% python3 -q
>>> import numpy as np
>>> from numpy import linalg as LA
>>> np.set_printoptions(precision=3, suppress=True, linewidth=140, legacy="1.25")
>>> rd = lambda a: np.round(a, 3) + 0
>>> Q, _ = LA.qr(np.array([[0.1, -1.0, -1.3, -0.3, 0.1],
...     [0.5, 0.6, 1.2, 0.1, 0.6],
...     [-0.4, -0.2, 0.0, 0.6, -0.4],
...     [-0.5, -0.8, 0.0, -0.5, 0.4],
...     [-0.4, -1.9, -2.3, -0.7, -0.3]]))
>>> vecs, _ = LA.qr(np.array([[1.5, -1.1, -2.4, -1.8, 0.4],
...     [0.0, 1.1, 1.0, -0.3, 1.8],
...     [0.2, 2.3, -0.2, 0.0, -1.3],
...     [0.0, 1.6, 0.3, -0.2, -0.9],
...     [0.5, -0.1, -1.9, -1.3, -0.4]]))
>>> sig = 3 * 0.5 ** np.arange(5)
>>> E = Q[:, :5] * sig @ vecs[:5]
>>> print(rd(E))
[[ 0.351 -0.437  0.586 -0.606  0.311]
 [ 1.591  0.061 -0.271 -0.653  0.021]
 [-1.239  0.165  0.117  0.319 -0.579]
 [-1.466  0.698  0.553  0.026 -0.291]
 [-1.283 -0.263  0.858 -0.479  0.33 ]]
>>> f = np.array([3, 0, 3])
>>> print(rd(np.polyval(f, E[1])))
[10.594  3.011  3.221  4.278  3.001]
>>> print(rd(np.cross(E[1, :3], E[2, :3])))
[0.052 0.149 0.337]
>>> f = np.array([0, 2, 1, 2, 1])
>>> B = E + np.outer(f, np.eye(5)[2])
>>> print(LA.matrix_rank(LA.inv(B) - LA.inv(E), tol=1e-8))
1
>>> print(rd(B))
[[ 0.351 -0.437  0.586 -0.606  0.311]
 [ 1.591  0.061  1.729 -0.653  0.021]
 [-1.239  0.165  1.117  0.319 -0.579]
 [-1.466  0.698  2.553  0.026 -0.291]
 [-1.283 -0.263  1.858 -0.479  0.33 ]]
>>> B = np.array([[2, 0, -3, 0, -2],
...     [3, -1, 2, 3, -3],
...     [0, -3, -3, 1, 3],
...     [-3, -3, 1, 3, 0],
...     [-2, -2, 2, 0, 3]])
>>> arr = np.tril(B)
>>> print(arr)
[[ 2  0  0  0  0]
 [ 3 -1  0  0  0]
 [ 0 -3 -3  0  0]
 [-3 -3  1  3  0]
 [-2 -2  2  0  3]]
>>> # triangular
>>> Q, r_ = LA.qr(arr)
>>> print(rd(np.trace(Q @ Q.T)))
5.0
>>> print(rd(Q.T @ Q))
[[1. 0. 0. 0. 0.]
 [0. 1. 0. 0. 0.]
 [0. 0. 1. 0. 0.]
 [0. 0. 0. 1. 0.]
 [0. 0. 0. 0. 1.]]
>>> print(Q.shape, r_.shape)
(5, 5) (5, 5)
>>> print(rd(abs(r_[0, 0])), rd(LA.norm(arr[:, 0])))
5.099 5.099
>>> Q = arr.astype(float).copy()
>>> for j in range(5):
...     Q[:, j] -= Q[:, :j] @ (Q[:, :j].T @ Q[:, j])
...     Q[:, j] /= LA.norm(Q[:, j])
... 
>>> print(rd(Q.T @ Q))
[[1. 0. 0. 0. 0.]
 [0. 1. 0. 0. 0.]
 [0. 0. 1. 0. 0.]
 [0. 0. 0. 1. 0.]
 [0. 0. 0. 0. 1.]]
>>> U, sig, VT = LA.svd(arr)
>>> print(np.argmax(sig[:-1] / (sig[1:] + 1e-6)) + 1)
4
>>> print(rd(sig))
[6.561 4.497 3.3   2.606 0.213]
>>> B = U[:, :4] @ np.diag(sig[:4]) @ VT[:4]
>>> print(rd(np.abs(arr - B).max()))
0.111
>>> K = np.loadtxt("case16.csv", delimiter=",")
>>> print(K)
[[ -6.131 -15.277  11.194  -1.187   1.522]
 [ -0.215   5.994  -5.934   5.917  17.14 ]
 [ 11.687   8.75   -0.896  -5.974 -12.262]
 [-12.804  -7.194   8.83   -5.134  -8.944]
 [-17.505   4.311  -4.288   7.36   -1.56 ]
 [ -4.678  -2.222  12.657  10.764   9.855]
 [-15.231   0.571   4.092   3.37   11.815]
 [-12.093   1.905   2.13    2.05  -15.537]
 [ -5.204 -16.295   4.661   4.718  -7.963]
 [ 15.067  -1.318  -5.399  11.863   1.167]
 [-16.245  -7.365  -3.237  -6.687   5.163]
 [ -8.959  15.58   -5.038   5.922   4.067]
 [ 12.795   1.587 -10.672   2.732 -10.602]
 [  8.014  -8.272  16.12   -2.689   0.508]
 [  8.253 -16.961   1.132   4.496   4.767]
 [ -7.762   1.663   3.606  16.354  -7.519]
 [ -5.403   1.15   10.522  -6.854  14.553]
 [  1.204   0.283 -16.292   7.467   8.79 ]
 [ -8.641   1.487  10.78   -5.679  13.216]]
>>> Ac = K - K.mean(axis=0)
>>> vecs = LA.svd(Ac)[2][:4]
>>> B = Ac - Ac @ vecs.T @ vecs
>>> print(rd(np.cov(Ac @ vecs.T, rowvar=False)))
[[127.044   0.      0.      0.   ]
 [  0.    103.849   0.      0.   ]
 [  0.      0.     84.969   0.   ]
 [  0.      0.      0.     45.933]]
>>> print(rd((Ac @ vecs.T).std(axis=0)))
[10.971  9.919  8.972  6.597]
>>> print(rd(np.diag(vecs.T @ vecs)))
[0.987 0.87  0.591 0.556 0.996]
